% python3 -q
>>> import numpy as np
>>> np.set_printoptions(precision=1, suppress=True, linewidth=160)
>>> W0 = np.load("case10.npy")
>>> W0
array([[1. , 0.5, 0.2, 0.1],
       [0.5, 1. , 0.5, 0.2],
       [0.2, 0.5, 1. , 0.5],
       [0.1, 0.2, 0.5, 1. ]])
>>> # symmetric
>>> w, vecs = np.linalg.eigh(W0)
>>> x0 = np.array([4, 4, 7, 3])
>>> print(np.linalg.eigvalsh(W0[1:, 1:]))
[0.4 0.8 1.8]
>>> np.round(x0 @ W0 @ x0, 1)
np.float64(173.4)
>>> L = np.linalg.cholesky(W0)
>>> np.diag(L) ** 2
array([1. , 0.7, 0.7, 0.7])
>>> print(L @ L.T)
[[1.  0.5 0.2 0.1]
 [0.5 1.  0.5 0.2]
 [0.2 0.5 1.  0.5]
 [0.1 0.2 0.5 1. ]]
>>> np.linalg.eigvalsh(W0).min() > 0
np.True_
>>> L
array([[1. , 0. , 0. , 0. ],
       [0.5, 0.9, 0. , 0. ],
       [0.2, 0.5, 0.9, 0. ],
       [0.1, 0.2, 0.5, 0.9]])
>>> r0, g = L[1], L[2]
>>> round(r0 @ r0, 1)
np.float64(1.0)
>>> pr = (r0 @ g) / (r0 @ r0) * r0
>>> round(np.linalg.norm(r0 + g) ** 2 + np.linalg.norm(r0 - g) ** 2, 1)
np.float64(4.0)
>>> np.round((g - pr) @ r0, 1)
np.float64(-0.0)
>>> np.round(g - pr, 1) + 0
array([-0.1,  0. ,  0.9,  0. ])
>>> np.linalg.matrix_rank(np.outer(r0, g))
np.int64(1)
>>> np.outer(r0, g)
array([[0.1, 0.2, 0.4, 0. ],
       [0.2, 0.4, 0.7, 0. ],
       [0. , 0. , 0. , 0. ],
       [0. , 0. , 0. , 0. ]])
>>> w, vecs = np.linalg.eig(W0)
>>> np.sort(np.linalg.eigvals(W0.T))
array([0.3, 0.6, 1.1, 2. ])
>>> np.sort(np.linalg.eigvals(W0 @ W0))
array([0.1, 0.3, 1.1, 4.1])
>>> round(np.prod(w), 1)
np.float64(0.4)
>>> np.sort(np.linalg.eigvals(np.linalg.inv(W0)))
array([0.5, 0.9, 1.7, 2.9])
>>> np.round(W0 @ vecs[:, 0] - w[0] * vecs[:, 0], 1) + 0
array([0., 0., 0., 0.])
>>> M = np.loadtxt("mat.csv", delimiter=",")
>>> M
array([[  6.9,  -8.8,  -0.2,   4.6,  -1.7,  -4.7,   3.7,   9.8,  -0.6,  -5. , -10.9],
       [ -6. ,   6.1,   1.2,  10.3,   7.5,   8.2,   1.7,  -3.1,  -2.7,  -3.8,   8.7],
       [ -5.2,   1. ,   1.3,   5.2,   2.9,  13.8,  -6.2,  -3.2,   5.9,   3.1,   7.6],
       [ -0.1,   0.9,  -7.6,   7.1,   0. ,   4.6,  -4. , -16.1,   7.3,  -0.1,   3.8],
       [  2.8, -10.8,  -5.1,   0.7,  -0.8,   0.5,   2.1,  -3.3,  -5.8,  -7. ,  -1.9],
       [ -4. ,  -0.5,  -2.4,   1. ,  -3.7,   0.9,   5.8,  -4.2,   7.1,   7.8,   7.4],
       [  9.2,   2. ,   9.9,  -2.3,  -7.9, -14.7,  12.1,   7.1,  11. ,   4. ,  -4.8],
       [ -8.2,  -3.1,   5.9,   1.2,   0.9,  -1.9,   3.6,  -5.1,  -6.9,  -2.5,   2.4],
       [ 10.1,  -5.7,   5.5, -13.8,  16.8,  -0.6,  -8. ,  -8. ,  -2.1,  -0.8,  -4.7],
       [ -2.5,   4.7,  -0.8,   2.5,  -2.7,   1.2,   2.7,  -0.4,   3. ,   3.7,  10. ]])
>>> def softmax(z):
...     e = np.exp(z - z.max(axis=-1, keepdims=True))
...     return e / e.sum(axis=-1, keepdims=True)
... 
>>> np.round(softmax(10 * M[0]), 1) + 0
array([0., 0., 0., 0., 0., 0., 0., 1., 0., 0., 0.])
>>> np.round(softmax(M[0] + 2), 1) + 0
array([0.1, 0. , 0. , 0. , 0. , 0. , 0. , 0.9, 0. , 0. , 0. ])
>>> S = M @ M.T / np.sqrt(11)
>>> print(softmax(S).round(6).argmax(axis=1))
[0 1 2 3 4 5 6 7 8 9]
>>> np.round(softmax(S), 1) + 0
array([[1. , 0. , 0. , 0. , 0. , 0. , 0. , 0. , 0. , 0. ],
       [0. , 1. , 0. , 0. , 0. , 0. , 0. , 0. , 0. , 0. ],
       [0. , 0. , 1. , 0. , 0. , 0. , 0. , 0. , 0. , 0. ],
       [0. , 0. , 0. , 1. , 0. , 0. , 0. , 0. , 0. , 0. ],
       [0. , 0. , 0. , 0. , 1. , 0. , 0. , 0. , 0. , 0. ],
       [0. , 0. , 0. , 0. , 0. , 1. , 0. , 0. , 0. , 0. ],
       [0. , 0. , 0. , 0. , 0. , 0. , 1. , 0. , 0. , 0. ],
       [0. , 0. , 0. , 0. , 0. , 0. , 0. , 1. , 0. , 0. ],
       [0. , 0. , 0. , 0. , 0. , 0. , 0. , 0. , 1. , 0. ],
       [0. , 0. , 0. , 0. , 0. , 0.1, 0. , 0. , 0. , 0.9]])
